% ipython --no-banner

In [1]: import numpy as np

In [2]: np.set_printoptions(precision=2, suppress=True, linewidth=120, floatmode="fixed")

In [3]: def rnd(a):
   ...:     return np.round(a, 2) + 0
   ...: 

In [4]: feats = np.load("out10.npy")

In [5]: feats
Out[5]: 
array([[ 4,  0,  2, -1],
       [ 0,  0,  0,  0],
       [ 0,  0,  0,  0],
       [ 2,  0,  2,  0],
       [ 1, -1,  1,  0],
       [ 2,  0,  2,  0],
       [ 3, -1,  2, -2],
       [ 0,  0,  0,  0],
       [ 2,  0,  0, -1],
       [ 2,  0,  2,  0],
       [ 4,  0,  1, -3],
       [ 0,  0,  0,  0],
       [ 0,  0,  0,  0],
       [ 1, -1,  1,  0],
       [ 0,  0,  0,  0],
       [ 0,  0,  0,  0],
       [ 2,  0,  1, -2],
       [ 2,  0,  2,  0]])

In [6]: Ac = feats - feats.mean(axis=0)

In [7]: Uu, sigma, vt = np.linalg.svd(Ac, full_matrices=False)

In [8]: np.searchsorted(np.cumsum(sigma ** 2) / (sigma ** 2).sum(), 0.9) + 1
Out[8]: np.int64(2)

In [9]: rnd(vt[0] * np.sign(vt[0, np.abs(vt[0]).argmax()]))
Out[9]: array([ 0.81, -0.03,  0.41, -0.41])

In [10]: rnd((sigma ** 2).sum() ** 2 / (sigma ** 4).sum())
Out[10]: np.float64(1.62)

In [11]: arr = np.load("layer3.npy")

In [12]: arr
Out[12]: 
array([[ 0,  2,  0,  0],
       [ 0,  0,  0,  0],
       [ 0,  0,  0,  0],
       [ 6, 18,  0, 11],
       [ 8, 25,  0, 14],
       [ 0,  0,  0,  0],
       [ 0,  0,  0,  0],
       [ 0,  6,  0,  0],
       [ 0,  0,  0,  0],
       [ 0,  0,  0,  0],
       [ 0,  0,  0,  0],
       [ 6,  8,  0, 11],
       [ 0,  1,  0,  2],
       [ 4, 15,  0,  8]])

In [13]: ang = np.radians(32)

In [14]: Rm = np.eye(4)

In [15]: Rm[0, 0] = Rm[2, 2] = np.cos(ang)

In [16]: Rm[0, 2], Rm[2, 0] = -np.sin(ang), np.sin(ang)

In [17]: rnd(Rm)
Out[17]: 
array([[ 0.85,  0.00, -0.53,  0.00],
       [ 0.00,  1.00,  0.00,  0.00],
       [ 0.53,  0.00,  0.85,  0.00],
       [ 0.00,  0.00,  0.00,  1.00]])

In [18]: B = arr @ Rm.T

In [19]: print(rnd(np.abs(B - arr).max(axis=0)))
[1.22 0.00 4.24 0.00]

In [20]: np.allclose(np.linalg.norm(arr, axis=1), np.linalg.norm(B, axis=1))
Out[20]: True
